>>> import numpy as np
>>> import numpy.linalg as la
>>> np.set_printoptions(suppress=True, linewidth=160)
>>> m1 = np.load("run9.npy")
>>> print(m1)
[[-1 -2 -2  1 -2 -1 -1]
 [ 2  1 -1  0 -1 -1 -2]
 [-2 -2 -1  0  1  2  0]
 [-5 -4  0  1  0  1  3]]
>>> rank = la.matrix_rank(m1)
>>> rank
np.int64(3)
>>> ns = la.svd(m1)[2][rank:].T
>>> print(np.allclose(m1 @ ns, 0))
True
>>> np.round(ns @ ns.T, 1) + 0
array([[ 0.5, -0.4,  0. ,  0.1,  0. ,  0.1,  0.3],
       [-0.4,  0.6, -0.2,  0.1, -0.1,  0.1,  0. ],
       [ 0. , -0.2,  0.6,  0.1, -0.1,  0.1, -0.4],
       [ 0.1,  0.1,  0.1,  0.9,  0.2,  0.2,  0. ],
       [ 0. , -0.1, -0.1,  0.2,  0.6, -0.4,  0. ],
       [ 0.1,  0.1,  0.1,  0.2, -0.4,  0.5,  0.1],
       [ 0.3,  0. , -0.4,  0. ,  0. ,  0.1,  0.4]])
>>> ns.shape
(7, 4)
>>> U, s, Vh = la.svd(m1)
>>> np.argmax(s[:-1] / (s[1:] + 1e-6)) + 1
np.int64(3)
>>> out = U[:, :3] @ np.diag(s[:3]) @ Vh[:3]
>>> out.round(1) + 0
array([[-1., -2., -2.,  1., -2., -1., -1.],
       [ 2.,  1., -1.,  0., -1., -1., -2.],
       [-2., -2., -1.,  0.,  1.,  2.,  0.],
       [-5., -4.,  0.,  1.,  0.,  1.,  3.]])
>>> la.matrix_rank(out)
np.int64(3)
>>> np.round(la.norm(m1 - out, 2), 1), np.round(s[3], 1)
(np.float64(0.0), np.float64(0.0))
>>> print(round(np.abs(m1 - out).max(), 1))
0.0
>>> np.round(la.norm(m1 - out) / la.norm(m1), 1)
np.float64(0.0)
